$ python -q
>>> import numpy as np
>>> from numpy import linalg as LA
>>> np.set_printoptions(suppress=True, linewidth=160)
>>> Q, _ = LA.qr(np.array([[-1.9], [0.7], [1.6], [-1.0], [-1.0]]))
>>> M = Q @ Q.T
>>> M.round(2)
array([[ 0.42, -0.15, -0.35,  0.22,  0.22],
       [-0.15,  0.06,  0.13, -0.08, -0.08],
       [-0.35,  0.13,  0.3 , -0.18, -0.18],
       [ 0.22, -0.08, -0.18,  0.12,  0.12],
       [ 0.22, -0.08, -0.18,  0.12,  0.12]])
>>> # columns 3 and 4 are equal
>>> evals, V = LA.eigh(M)
>>> x = np.array([3, 1, 2, 1, 0])
>>> np.round(LA.eigvalsh(M[1:, 1:]), 2) + 0
array([0.  , 0.  , 0.  , 0.58])
>>> np.round(np.abs(M).sum(axis=1).max(), 2), round(np.abs(evals).max(), 2)
(np.float64(1.36), np.float64(1.0))
>>> np.round(V * np.abs(evals) @ V.T, 2)
array([[ 0.42, -0.15, -0.35,  0.22,  0.22],
       [-0.15,  0.06,  0.13, -0.08, -0.08],
       [-0.35,  0.13,  0.3 , -0.18, -0.18],
       [ 0.22, -0.08, -0.18,  0.12,  0.12],
       [ 0.22, -0.08, -0.18,  0.12,  0.12]])
>>> np.round(V * np.maximum(evals, 0) @ V.T, 2)
array([[ 0.42, -0.15, -0.35,  0.22,  0.22],
       [-0.15,  0.06,  0.13, -0.08, -0.08],
       [-0.35,  0.13,  0.3 , -0.18, -0.18],
       [ 0.22, -0.08, -0.18,  0.12,  0.12],
       [ 0.22, -0.08, -0.18,  0.12,  0.12]])
>>> (np.sign(V[:, -1].round(6)) == np.sign(V[0, -1].round(6))).astype(int)
array([1, 0, 0, 1, 1])
>>> B = np.array([[2, -3, -4], [-3, 2, -4]])
>>> cent = np.kron(B, M)
>>> np.round(LA.norm(cent, 2), 2), round(LA.norm(B, 2) * LA.norm(M, 2), 2)
(np.float64(5.74), np.float64(5.74))
